$ ipython --no-banner

In [1]: import numpy as np

In [2]: import numpy.linalg as la

In [3]: np.set_printoptions(suppress=True, linewidth=140)

In [4]: M2 = np.array([[-7, 4, 6], [-2, 6, -7], [6, 3, 4]])

In [5]: arr = M2 - M2.T

In [6]: print(arr)
[[  0   6   0]
 [ -6   0 -10]
 [  0  10   0]]

In [7]: # rows and columns are dependent

In [8]: x0 = np.array([0, 2, 2])

In [9]: (arr * x0).sum(axis=1)
Out[9]: array([ 12, -20,  20])

In [10]: arr * x0
Out[10]: 
array([[  0,  12,   0],
       [  0,   0, -20],
       [  0,  20,   0]])

In [11]: print(arr @ x0)
[ 12 -20  20]

In [12]: arr @ (2 * x0)
Out[12]: array([ 24, -40,  40])

In [13]: arr @ np.ones(3)
Out[13]: array([  6., -16.,  10.])

In [14]: arr @ np.eye(3)[2]
Out[14]: array([  0., -10.,   0.])

In [15]: round(la.det(arr.T), 1)
Out[15]: np.float64(0.0)

In [16]: np.einsum("ij,ji->", arr, arr)
Out[16]: np.int64(-272)

In [17]: x0 = np.array([0, 2, 0])

In [18]: print(np.round(la.svd(arr, compute_uv=False), 1))
[11.7 11.7  0. ]

In [19]: np.round(la.det(arr), 1)
Out[19]: np.float64(0.0)

In [20]: O = la.solve(np.eye(3) - arr, np.eye(3) + arr)

In [21]: np.round(la.det(O), 1)
Out[21]: np.float64(1.0)

In [22]: gram = arr.T @ arr

In [23]: np.round(la.svd(arr, compute_uv=False) ** 2, 1)
Out[23]: array([136., 136.,   0.])

In [24]: gram
Out[24]: 
array([[ 36,   0,  60],
       [  0, 136,   0],
       [ 60,   0, 100]])

In [25]: (arr @ arr.T).shape
Out[25]: (3, 3)

In [26]: print(np.allclose(gram, gram.T))
True

In [27]: rng = np.random.default_rng(3651)

In [28]: z = rng.permutation(3)

In [29]: z
Out[29]: array([2, 1, 0])

In [30]: M2 = arr[z][:, z]

In [31]: np.diag(M2)
Out[31]: array([0, 0, 0])

In [32]: print(np.round(np.sort(np.abs(la.eigvals(M2))), 1) + 0)
[ 0.  11.7 11.7]

In [33]: J = np.load("x.npy")

In [34]: J
Out[34]: 
array([[  1,  -1,   1,  -1],
       [  1,   0,   0,   0],
       [  1,   1,   1,   1],
       [  1,   2,   4,   8],
       [  1,   3,   9,  27],
       [  1,   4,  16,  64],
       [  1,   5,  25, 125]])

In [35]: # column 3 dominates

In [36]: U, sv, Vh = la.svd(J, full_matrices=False)

In [37]: np.round(Vh @ Vh.T, 1) + 0
Out[37]: 
array([[1., 0., 0., 0.],
       [0., 1., 0., 0.],
       [0., 0., 1., 0.],
       [0., 0., 0., 1.]])

In [38]: (sv > 1e-8).sum()
Out[38]: np.int64(4)

In [39]: round(np.sqrt((sv ** 2).sum()), 1), np.round(la.norm(J), 1)
Out[39]: (np.float64(146.8), np.float64(146.8))

In [40]: print(np.round(np.cumsum(sv ** 2) / np.sum(sv ** 2), 1))
[1. 1. 1. 1.]

In [41]: np.round(np.abs(Vh[0]), 1) + 0
Out[41]: array([0. , 0. , 0.2, 1. ])

In [42]: np.allclose(U * sv @ Vh, J)
Out[42]: True

In [43]: np.round(sv / sv[0], 1) + 0
Out[43]: array([1., 0., 0., 0.])

In [44]: W0 = np.loadtxt("dump.csv", delimiter=",")

In [45]: W0
Out[45]: 
array([[ 4.,  0.],
       [-2.,  5.]])

In [46]: print(round(float(np.abs(la.eigvals(W0)).max()), 1))
5.0

In [47]: (W0 + W0.T) / 2
Out[47]: 
array([[ 4., -1.],
       [-1.,  5.]])

In [48]: x0 = np.array([-1, 0])

In [49]: y = W0 @ x0

In [50]: coef, lr = np.zeros(2), 1 / la.norm(W0, 2) ** 2

In [51]: for i in range(20):
    ...:     coef -= lr * W0.T @ (W0 @ coef - y)
    ...:     if i % 5 == 0: print(i, round(la.norm(W0 @ coef - y), 1))
    ...: 
0 1.7
5 0.2
10 0.0
15 0.0

In [52]: round(float(la.cond(W0)), 1)
Out[52]: 1.6

In [53]: M2 = la.inv(W0)

In [54]: round(la.det(W0) * la.det(M2), 1)
Out[54]: np.float64(1.0)

In [55]: round(la.cond(W0), 1)
Out[55]: np.float64(1.6)

In [56]: print(np.round(la.det(W0) * M2, 1))
[[5. 0.]
 [2. 4.]]

In [57]: np.round(W0 @ M2, 1) + 0
Out[57]: 
array([[1., 0.],
       [0., 1.]])

In [58]: M2.round(1)
Out[58]: 
array([[0.2, 0. ],
       [0.1, 0.2]])

In [59]: O, evecs = la.qr(M2[:, :1])[0], la.qr(M2[:, 1:])[0]

In [60]: sv = la.svd(O.T @ evecs, compute_uv=False)

In [61]: print(np.round(np.degrees(np.arccos(sv.clip(0, 1))), 1))
[68.2]

In [62]: round(float(la.norm(O @ O.T - evecs @ evecs.T, 2)), 1)
Out[62]: 0.9

In [63]: z = rng.permutation(2)

In [64]: M2 = W0[:, z] * rng.choice([-1, 1], 2)

In [65]: M2
Out[65]: 
array([[ 0.,  4.],
       [ 5., -2.]])

In [66]: U, _, Vh = la.svd(W0.T @ M2)

In [67]: np.round(la.lstsq(W0, M2)[0], 1) + 0
Out[67]: 
array([[0., 1.],
       [1., 0.]])

In [68]: z
Out[68]: array([1, 0])

In [69]: m1 = np.array([[0, 8, -4, 2, 7],
    ...:     [-8, 0, 4, -4, -6],
    ...:     [4, -4, 0, 3, -2],
    ...:     [-2, 4, -3, 0, 1],
    ...:     [-7, 6, 2, -1, 0]])

In [70]: U, sv, Vh = la.svd(m1)

In [71]: evecs = Vh[:(sv > 1e-8).sum()]

In [72]: x0 = m1[2] + 4 * m1[3] + rng.integers(2) * np.eye(5)[0]

In [73]: x0
Out[73]: array([ -3.,  12., -12.,   3.,   2.])

In [74]: la.matrix_rank(np.vstack([m1, x0]))
Out[74]: np.int64(5)

In [75]: np.allclose(evecs.T @ evecs @ x0, x0)
Out[75]: False

In [76]: np.round(np.diag(evecs.T @ evecs), 1)
Out[76]: array([0.7, 0.7, 1. , 0.9, 0.8])

In [77]: r = la.matrix_rank(m1)

In [78]: r
Out[78]: np.int64(4)

In [79]: ns = la.svd(m1)[2][r:].T

In [80]: [int(la.matrix_rank(m1[:, :j + 1])) for j in range(5)]
Out[80]: [1, 2, 3, 4, 4]

In [81]: la.matrix_rank(m1.T @ m1), la.matrix_rank(m1 @ m1.T)
Out[81]: (np.int64(4), np.int64(4))

In [82]: ns.shape
Out[82]: (5, 1)

In [83]: np.round(ns[:, 0] / ns[np.abs(ns[:, 0]).round(6).argmax(), 0], 1)
Out[83]: array([ 1. ,  1. ,  0.4, -0.5, -0.7])

In [84]: data = np.loadtxt("arr.csv", delimiter=",")

In [85]: data
Out[85]: 
array([[ 2.,  0.,  0.],
       [ 0.,  1., -5.],
       [ 0.,  3., -1.]])

In [86]: # 2 groups of indices that never mix

In [87]: data.shape
Out[87]: (3, 3)

In [88]: print(np.round(data.mean(axis=0), 1))
[ 0.7  1.3 -2. ]

In [89]: np.abs(data).max()
Out[89]: np.float64(5.0)

In [90]: np.diff(data, axis=0)
Out[90]: 
array([[-2.,  1., -5.],
       [ 0.,  2.,  4.]])

In [91]: print(np.count_nonzero(data))
5

In [92]: data.sum(axis=0)
Out[92]: array([ 2.,  4., -6.])

In [93]: z = rng.permutation(3)

In [94]: M2 = data[:, z] * rng.choice([-1, 1], 3)

In [95]: M2
Out[95]: 
array([[ 2., -0., -0.],
       [ 0.,  5., -1.],
       [ 0.,  1., -3.]])

In [96]: U, _, Vh = la.svd(data.T @ M2)

In [97]: z
Out[97]: array([0, 2, 1])

In [98]: np.round(la.norm(data[2], 1), 1), round(float(la.norm(data[2], np.inf)), 1)
Out[98]: (np.float64(4.0), 3.0)

In [99]: np.round(la.norm(data, axis=1), 1)
Out[99]: array([2. , 5.1, 3.2])

In [100]: round(la.norm(data, "nuc"), 1)
Out[100]: np.float64(10.0)

In [101]: data[2] @ data[1]
Out[101]: np.float64(8.0)

In [102]: M2 = data[0, 0] * data[1:] - np.outer(data[1:, 0], data[0])

In [103]: M2
Out[103]: 
array([[  0.,   2., -10.],
       [  0.,   6.,  -2.]])

In [104]: la.matrix_rank(M2), la.matrix_rank(data)
Out[104]: (np.int64(2), np.int64(3))

In [105]: print(data[:, 0] / data[0, 0])
[1. 0. 0.]

In [106]: E = np.load("run2.npy")

In [107]: print(E)
[[ -2.2 -12.3  -0.8  -8.    6.2]
 [ -6.4  -9.5  -2.6   0.7  -0.7]
 [  5.    2.   -3.6   5.4   6.7]
 [  4.2   4.6   0.5   1.4  -1.9]
 [ -1.9  -8.8  -1.4   4.1   1.5]
 [  4.9  13.9  -2.7 -12.2 -16.2]
 [ -1.   -5.    0.1  -3.9   4.8]
 [  2.9  -1.5  -0.2  -1.8   2.8]
 [  1.6  -0.1  -0.7  -4.6  -3.1]
 [  7.1  10.8   4.4   2.3  -0.7]
 [ -3.4  -3.3  -0.6  -4.2  -2. ]
 [  5.1  -0.5  -1.6   3.6   2.1]
 [  3.8   3.9   1.4  -1.1  -3.6]
 [  2.6   1.7   0.2  -7.8  -8.7]
 [  7.2   4.8  -0.6   4.4   1.5]
 [  3.1   3.9  -0.7   7.    8.1]
 [ -2.9  -4.2   2.   12.2  12.2]
 [ -7.9 -14.4  -4.5  11.4  13.9]
 [ 13.2  13.    5.   -2.2  -3. ]
 [  1.2 -19.9  -4.5  -5.9   9.5]
 [  3.   -5.6   3.2   3.4   4.8]]

In [108]: def softmax(z):
     ...:     e = np.exp(z - z.max(axis=-1, keepdims=True))
     ...:     return e / e.sum(axis=-1, keepdims=True)
     ...: 

In [109]: np.round(softmax(arr).sum(axis=1), 1)
Out[109]: array([1., 1., 1.])

In [110]: np.round(softmax(10 * arr[1]), 1) + 0
Out[110]: array([0., 1., 0.])

In [111]: np.round(softmax(arr[1] + 3), 1) + 0
Out[111]: array([0., 1., 0.])

In [112]: S = arr @ arr.T / np.sqrt(3)

In [113]: np.round(softmax(S + np.triu(np.full(S.shape, -np.inf), 1)), 1) + 0
Out[113]: 
array([[1., 0., 0.],
       [0., 1., 0.],
       [0., 0., 1.]])

In [114]: np.round(softmax(S)[1] @ arr, 1) + 0
Out[114]: array([ -6.,   0., -10.])

In [115]: np.round(softmax(S), 1) + 0
Out[115]: 
array([[0., 0., 1.],
       [0., 1., 0.],
       [0., 0., 1.]])

In [116]: softmax(S).round(6).argmax(axis=1)
Out[116]: array([2, 1, 2])
